In [1]: import numpy as np

In [2]: from numpy import linalg as LA

In [3]: np.set_printoptions(precision=2, suppress=True, linewidth=100)

In [4]: tidy = lambda a: np.round(a, 2) + 0

In [5]: mat = np.loadtxt("data.csv", delimiter=",")

In [6]: mat
Out[6]: 
array([[ 68.97, -69.09,   9.73,  30.6 , -30.25,  19.7 , -81.26,  -1.37,   0.96],
       [ 70.48, -70.88,   9.27,  30.18, -29.9 ,  19.42, -81.05,   0.14,  -1.3 ],
       [ 70.04, -67.13,  11.99,  30.9 , -31.39,  20.65, -80.91,   0.83,   1.55],
       [ 69.7 , -70.89,  10.84,  29.84, -31.39,  20.94, -79.29,   2.05,  -1.24],
       [ 70.23, -70.52,  10.47,  30.61, -29.03,  20.89, -81.28,   0.7 ,   0.15],
       [ 70.85, -70.57,   8.99,  29.72, -31.07,  20.55, -79.81,   0.37,   0.35],
       [ 72.67, -71.95,   9.44,  29.93, -30.86,  19.62, -79.94,  -0.07,   0.73],
       [ 70.52, -69.97,  10.03,  31.95, -30.79,  18.01, -78.8 ,  -0.41,  -1.53],
       [ 70.58, -68.8 ,  10.45,  31.25, -28.29,  19.05, -78.35,  -1.19,  -1.48],
       [ 70.37, -69.64,  11.02,  29.67, -31.96,  18.64, -78.96,  -1.  ,  -1.14],
       [ 68.59, -69.33,  10.22,  29.67, -32.77,  19.93, -81.55,   0.36,   0.13],
       [ 70.61, -70.57,  11.32,  29.63, -29.07,  19.08, -79.69,  -0.19,   0.16],
       [ 69.77, -72.9 ,   9.68,  30.46, -29.84,  20.3 , -80.38,  -0.04,  -0.75],
       [ 68.99, -70.85,   8.31,  30.61, -30.41,  19.9 , -79.21,   0.46,   0.67],
       [ 71.68, -69.92,   9.34,  28.56, -30.05,  18.83, -80.55,  -1.93,   0.23],
       [ 69.43, -71.04,   8.63,  29.25, -30.35,  18.33, -80.94,  -1.25,   0.2 ],
       [ 69.18, -68.41,   8.76,  29.94, -28.81,  21.25, -79.9 ,   0.08,  -0.44],
       [ 70.45, -69.56,  11.07,  29.1 , -30.25,  21.11, -81.43,  -0.49,   0.11],
       [ 69.94, -70.67,   9.9 ,  31.12, -30.36,  19.74, -80.36,   1.84,   0.45],
       [ 70.23, -70.17,  10.7 ,  30.18, -28.17,  21.45, -81.07,  -0.35,  -0.13],
       [ 70.6 , -71.41,  11.15,  31.25, -29.09,  18.62, -80.64,  -0.53,   0.89],
       [ 70.08, -70.81,  11.39,  28.93, -28.35,  20.74, -80.73,  -0.28,  -1.74],
       [ 72.26, -70.18,   9.89,  27.88, -28.45,  20.73, -78.9 ,   0.68,  -0.37],
       [ 69.71, -69.36,   9.86,  27.84, -30.2 ,  19.52, -78.32,   0.02,  -1.06],
       [ 69.83, -70.69,  10.12,  28.07, -30.8 ,  19.82, -79.56,  -0.75,   0.43],
       [ 70.22, -70.65,   9.69,  31.45, -29.49,  20.48, -78.28,  -0.42,  -0.44],
       [ 69.02, -69.18,   9.91,  30.08, -29.38,  19.87, -80.57,  -1.54,   0.58],
       [ 68.07, -69.52,   8.7 ,  28.86, -30.14,  22.18, -80.49,   0.27,  -0.48],
       [ 69.51, -70.52,   7.97,  31.5 , -28.54,  20.66, -80.1 ,  -0.61,  -1.17],
       [ 71.93, -71.79,   9.3 ,  31.26, -30.85,  20.68, -79.26,  -0.58,   0.35],
       [ 70.58, -69.86,   8.16,  30.31, -30.53,  18.65, -80.31,   0.04,   0.62],
       [ 70.24, -68.24,   9.84,  32.32, -30.04,  19.91, -78.  ,   1.59,  -0.39],
       [ 69.24, -68.27,  11.14,  29.65, -29.87,  17.92, -79.48,  -0.14,   0.94],
       [ 70.59, -70.07,  11.27,  31.62, -30.11,  19.46, -78.13,   1.39,  -1.86],
       [ 69.76, -71.58,   9.32,  30.23, -30.72,  20.42, -79.8 ,   1.44,  -0.48],
       [ 70.15, -69.67,  10.38,  29.9 , -30.43,  16.56, -78.74,  -0.72,   0.13],
       [ 70.19, -70.44,  10.22,  31.62, -31.  ,  19.81, -80.51,   0.83,  -1.04],
       [ 68.99, -69.46,  10.46,  29.63, -29.7 ,  18.7 , -80.43,  -0.5 ,  -0.24],
       [ 71.39, -70.58,   9.69,  29.03, -29.19,  21.07, -80.21,  -0.31,   0.31],
       [ 69.45, -69.95,  11.95,  29.85, -30.89,  18.49, -81.58,  -0.73,  -0.54],
       [ 70.01, -69.43,  10.27,  30.02, -31.63,  20.53, -82.56,  -0.27,   0.58],
       [ 69.64, -70.68,  10.21,  30.21, -30.23,  20.58, -80.28,  -0.28,   1.41],
       [ 69.87, -70.65,  11.11,  29.93, -29.79,  20.15, -79.86,  -0.68,  -0.63],
       [ 69.15, -70.38,   8.52,  29.85, -30.88,  18.64, -82.36,  -0.16,   1.11],
       [ 70.36, -70.36,   9.68,  31.84, -29.52,  19.59, -78.5 ,   0.  ,  -1.41]])

In [7]: dist = LA.norm(mat[:, None] - mat[None], axis=-1)

In [8]: (dist + 1e9 * np.eye(45)).round(6).argmin(axis=1)
Out[8]: 
array([26, 36, 40, 34, 19, 34, 29, 44, 44,  7, 40, 42, 34, 34, 15, 43, 27, 40, 34,  4, 11, 42, 38,
       24, 23, 44,  0, 16, 25,  6,  5, 33, 37, 44, 18, 32, 18, 26,  5, 37, 10,  5, 11, 15, 25])

In [9]: dist[6].round(6).argsort(kind="stable")[:4]
Out[9]: array([ 6, 29,  5, 38])

In [10]: np.flatnonzero(dist[6] < dist.mean() / 2)
Out[10]: array([6])
